% ipython --no-banner

In [1]: import numpy as np

In [2]: from numpy import linalg as LA

In [3]: np.set_printoptions(precision=1, suppress=True, linewidth=200)

In [4]: rnd = lambda a: np.round(a, 1) + 0

In [5]: F = np.load("w.npy")

In [6]: F
Out[6]: 
array([[ -0.7,   0.1,   0. ],
       [  0.2,   0.9,  -0.8],
       [  0. ,   1.4,   0.7],
       [ -0.7,   0.6,  -1.9],
       [ -0.6,   0.9,  -2.7],
       [ -2.1,   0.1,   1. ],
       [ -0.2,   0.7,  -0.3],
       [ -1.8,   0.6,  -0.9],
       [ -0.4,   0.8,   0.7],
       [ -0.1,   1. ,  -0.6],
       [ -0.2,  -1.5,   0.6],
       [ -1.9,  -0.9,  -1.2],
       [  0.5,   0.1,   1.3],
       [ -0.7,   1.6,  -1.5],
       [  2.2,  -0.6,   0. ],
       [ -1.8,   0. ,   0.7],
       [ -2.2,  -1.1,   1.6],
       [-16. , -38. ,   4. ],
       [  1. ,   0.2,   0.3],
       [  1.3,  -1. ,  -0.4],
       [  1.4,   0.2,   1.1],
       [  0.5,   0.2,   0.5],
       [  0. ,  -0.1,   0.6],
       [ -0.6,   0.1,  -0.3],
       [  1.9,   0.3,  -0.5]])

In [7]: print(rnd(LA.norm(F[10] - F[6])))
2.4

In [8]: print(LA.norm(F, axis=1).argmax())
17

In [9]: rnd(LA.norm(F, "nuc"))
Out[9]: np.float64(52.3)

In [10]: out = np.array([[1, 2, 0, 2], [1, 1, 0, 0], [0, 1, 1, 0], [0, 1, 2, 1]])

In [11]: W0 = np.triu(out, 1)

In [12]: W0
Out[12]: 
array([[0, 2, 0, 2],
       [0, 0, 0, 0],
       [0, 0, 0, 0],
       [0, 0, 0, 0]])

In [13]: # triangular: eigenvalues sit on the diagonal

In [14]: x0 = np.array([0, -2, 3, -2])

In [15]: W0 @ np.ones(4)
Out[15]: array([4., 0., 0., 0.])

In [16]: np.sign((W0 @ x0).round(6))
Out[16]: array([-1,  0,  0,  0])

In [17]: (W0 * x0).sum(axis=1)
Out[17]: array([-8,  0,  0,  0])

In [18]: try:
    ...:     LA.inv(W0)
    ...: except LA.LinAlgError as e:
    ...:     print("failed:", e)
    ...: 
failed: Singular matrix

In [19]: rnd(np.sort(LA.eigvals(W0)))
Out[19]: array([0., 0., 0., 0.])

In [20]: LA.matrix_rank(W0 - W0[0, 0] * np.eye(4))
Out[20]: np.int64(1)

In [21]: feats = np.array([[-10.5, -2.1, 4.1],
    ...:     [-3.6, -0.7, 1.1],
    ...:     [-5.1, -1.1, 2.1],
    ...:     [2.4, 0.5, -0.6],
    ...:     [6.6, 1.4, -2.7],
    ...:     [-6.0, -1.0, 2.2],
    ...:     [0.6, -0.4, -0.5],
    ...:     [2.8, 0.4, -1.5],
    ...:     [0.0, -0.3, 0.0],
    ...:     [-1.0, -0.1, 1.1],
    ...:     [3.4, 0.4, -1.7],
    ...:     [4.1, 0.6, -1.2],
    ...:     [-1.0, -0.3, 0.1],
    ...:     [-8.0, -1.2, 3.0],
    ...:     [7.3, 1.1, -3.4],
    ...:     [-2.5, -0.4, 0.4],
    ...:     [-4.3, -0.9, 1.7],
    ...:     [1.5, 0.3, -0.4],
    ...:     [-0.2, -0.4, 0.3]])

In [22]: feats
Out[22]: 
array([[-10.5,  -2.1,   4.1],
       [ -3.6,  -0.7,   1.1],
       [ -5.1,  -1.1,   2.1],
       [  2.4,   0.5,  -0.6],
       [  6.6,   1.4,  -2.7],
       [ -6. ,  -1. ,   2.2],
       [  0.6,  -0.4,  -0.5],
       [  2.8,   0.4,  -1.5],
       [  0. ,  -0.3,   0. ],
       [ -1. ,  -0.1,   1.1],
       [  3.4,   0.4,  -1.7],
       [  4.1,   0.6,  -1.2],
       [ -1. ,  -0.3,   0.1],
       [ -8. ,  -1.2,   3. ],
       [  7.3,   1.1,  -3.4],
       [ -2.5,  -0.4,   0.4],
       [ -4.3,  -0.9,   1.7],
       [  1.5,   0.3,  -0.4],
       [ -0.2,  -0.4,   0.3]])

In [23]: x0 = np.array([1, 2, -2])

In [24]: target = feats @ x0

In [25]: coef, lr = np.zeros(3), 1 / LA.norm(feats, 2) ** 2

In [26]: for i in range(6):
    ...:     coef -= lr * feats.T @ (feats @ coef - target)
    ...:     if i % 2 == 0: print(i, round(LA.norm(feats @ coef - target), 1))
    ...: 
0 2.2
2 2.2
4 2.2

In [27]: rnd(coef)
Out[27]: array([ 1.8,  0.3, -0.7])
